$ python -q
>>> import numpy as np
>>> from numpy import linalg as LA
>>> np.set_printoptions(precision=3, suppress=True, linewidth=100)
>>> def rnd(a):
...     return np.round(a, 3) + 0
... 
>>> X = np.load("out9.npy")
>>> X
array([[-0.502, -0.414, -1.312],
       [ 0.386,  1.353,  0.425],
       [-2.14 ,  1.46 ,  0.204],
       [-0.379, -0.56 , -0.503],
       [ 0.669,  0.985, -0.632],
       [ 0.827, -0.991, -0.566]])
>>> out = np.c_[X[:, :1] @ np.array([[1]]), np.array([0, 3, 0, 3, 3, 3])]
>>> out
array([[-0.502,  0.   ],
       [ 0.386,  3.   ],
       [-2.14 ,  0.   ],
       [-0.379,  3.   ],
       [ 0.669,  3.   ],
       [ 0.827,  3.   ]])
>>> rnd(LA.norm(LA.qr(X)[0].T @ out, axis=0) ** 2 / ((out ** 2).sum(axis=0) + 1e-12))
array([1.   , 0.421])
>>> LA.matrix_rank(out)
np.int64(2)
>>> LA.matrix_rank(np.c_[X, out])
np.int64(4)
>>> rng = np.random.default_rng(853)
>>> ang = np.sort(rng.uniform(-2, 2, 39))
>>> K = np.c_[ang, ang ** 2, ang ** 3] @ np.array([[2, -1, -3], [-3, 2, -3], [2, -2, -2]])
>>> rnd(K)
array([[-28.868,  23.287,   8.785],
       [-28.683,  23.127,   8.715],
       [-26.227,  21.011,   7.797],
       [-21.657,  17.103,   6.174],
       [-21.531,  16.996,   6.131],
       [-18.775,  14.661,   5.216],
       [-17.904,  13.927,   4.937],
       [-17.809,  13.848,   4.907],
       [-17.216,  13.35 ,   4.721],
       [-16.493,  12.744,   4.498],
       [-14.307,  10.924,   3.848],
       [-12.356,   9.313,   3.303],
       [ -8.383,   6.095,   2.307],
       [ -6.419,   4.545,   1.877],
       [ -6.395,   4.526,   1.872],
       [ -4.017,   2.708,   1.404],
       [ -1.146,   0.676,   0.766],
       [ -0.478,   0.262,   0.46 ],
       [ -0.113,   0.058,   0.149],
       [ -0.014,   0.007,   0.02 ],
       [  0.265,  -0.123,  -0.613],
       [  0.406,  -0.184,  -1.395],
       [  0.507,  -0.257,  -2.607],
       [  0.527,  -0.28 ,  -2.919],
       [  0.553,  -0.314,  -3.33 ],
       [  0.573,  -0.341,  -3.633],
       [  0.676,  -0.5  ,  -5.02 ],
       [  0.734,  -0.592,  -5.674],
       [  0.807,  -0.706,  -6.395],
       [  0.855,  -0.779,  -6.827],
       [  1.098,  -1.146,  -8.704],
       [  2.38 ,  -2.931, -15.448],
       [  2.763,  -3.439, -17.056],
       [  3.125,  -3.913, -18.486],
       [  6.246,  -7.853, -28.933],
       [  6.305,  -7.927, -29.112],
       [  7.032,  -8.82 , -31.252],
       [  7.438,  -9.315, -32.416],
       [  7.661,  -9.588, -33.05 ]])
>>> left, sigma = LA.svd(K)
Traceback (most recent call last):
  File "<python-input-15>", line 1, in <module>
    left, sigma = LA.svd(K)
    ^^^^^^^^^^^
ValueError: too many values to unpack (expected 2)
>>> left, sigma, Vt = LA.svd(K, full_matrices=False)
>>> np.abs(left[:, 0]).round(6).argmax()
np.int64(0)
>>> rnd(sigma / sigma[0])
array([1.   , 0.553, 0.017])
>>> O, Rm = LA.qr(K)
>>> rnd(Rm)
array([[ 75.052, -60.799, -37.368],
       [  0.   ,   7.559,  67.23 ],
       [  0.   ,   0.   ,  21.697]])
>>> rnd(np.trace(O @ O.T))
np.float64(3.0)
>>> O.shape, Rm.shape
((39, 3), (3, 3))
>>> W2 = K[[3, 23]].astype(float)
>>> for _ in range(5):
...     idx = LA.norm(K[:, None] - W2, axis=-1).argmin(axis=1)
...     W2 = np.array([K[idx == j].mean(axis=0) for j in range(2)])
... 
>>> idx
array([0, 0, 0, 0, 0, 0, 0, 0, 0, 0, 0, 0, 0, 1, 1, 1, 1, 1, 1, 1, 1, 1, 1, 1, 1, 1, 1, 1, 1, 1, 1,
       1, 1, 1, 1, 1, 1, 1, 1])
>>> rnd(W2)
array([[-19.247,  15.107,   5.488],
       [  1.207,  -1.778,  -9.474]])
>>> rnd(W2[1] - W2[0])
array([ 20.453, -16.885, -14.962])
>>> np.abs(W2[1] - W2[0]).argmax()
np.int64(0)
>>> np.bincount(idx)
array([13, 26])
>>> O, evecs = LA.qr(K[:, :2])[0], LA.qr(K[:, 2:])[0]
>>> sigma = LA.svd(O.T @ evecs, compute_uv=False)
>>> rnd(np.degrees(np.arccos(sigma.clip(0, 1))))
array([15.753])
>>> Xs = (K - K.mean(axis=0)) / K.std(axis=0)
>>> rnd(Xs.std(axis=0))
array([1., 1., 1.])
>>> np.argwhere(np.abs(Xs) > 2)
array([[ 0,  0],
       [ 0,  1],
       [ 1,  0],
       [ 1,  1],
       [34,  2],
       [35,  2],
       [36,  2],
       [37,  2],
       [38,  2]])
>>> c = LA.lstsq(np.delete(Xs, 1, axis=1), Xs[:, 1])[0]
>>> rnd(c)
array([-0.884,  0.145])
>>> np.abs(c).argmax()
np.int64(0)
>>> J = np.loadtxt("data.csv", delimiter=",")
>>> J
array([[ 1.,  1.,  0.,  0.,  0.,  0., -2.,  0.,  2., -2.,  0.],
       [ 1.,  0.,  0.,  0., -1.,  0., -1.,  0.,  0.,  1.,  0.],
       [ 0.,  0., -2., -1.,  0.,  1.,  0.,  0.,  0.,  0.,  0.],
       [ 0.,  0.,  2.,  2.,  0.,  2.,  0.,  0.,  0.,  0.,  0.],
       [-2., -1.,  0.,  0.,  1.,  0.,  2.,  0.,  2.,  2.,  0.],
       [ 0.,  0.,  0.,  2.,  0.,  0.,  0.,  0.,  0.,  0.,  0.],
       [ 1., -2.,  0.,  0.,  2.,  0., -2.,  0.,  1.,  0.,  0.],
       [ 0.,  0.,  0.,  0.,  0.,  0.,  0.,  2.,  0.,  0., -1.],
       [-2.,  1.,  0.,  0.,  0.,  0.,  0.,  0.,  2.,  2.,  0.],
       [ 2.,  1.,  0.,  0.,  0.,  0.,  1.,  0.,  0.,  0.,  0.],
       [ 0.,  0.,  0.,  0.,  0.,  0.,  0.,  1.,  0.,  0.,  1.]])
>>> O, Rm = LA.qr(J)
>>> rnd(O.T @ O)
array([[1., 0., 0., 0., 0., 0., 0., 0., 0., 0., 0.],
       [0., 1., 0., 0., 0., 0., 0., 0., 0., 0., 0.],
       [0., 0., 1., 0., 0., 0., 0., 0., 0., 0., 0.],
       [0., 0., 0., 1., 0., 0., 0., 0., 0., 0., 0.],
       [0., 0., 0., 0., 1., 0., 0., 0., 0., 0., 0.],
       [0., 0., 0., 0., 0., 1., 0., 0., 0., 0., 0.],
       [0., 0., 0., 0., 0., 0., 1., 0., 0., 0., 0.],
       [0., 0., 0., 0., 0., 0., 0., 1., 0., 0., 0.],
       [0., 0., 0., 0., 0., 0., 0., 0., 1., 0., 0.],
       [0., 0., 0., 0., 0., 0., 0., 0., 0., 1., 0.],
       [0., 0., 0., 0., 0., 0., 0., 0., 0., 0., 1.]])
>>> np.trace(O @ O.T)
np.float64(11.0)
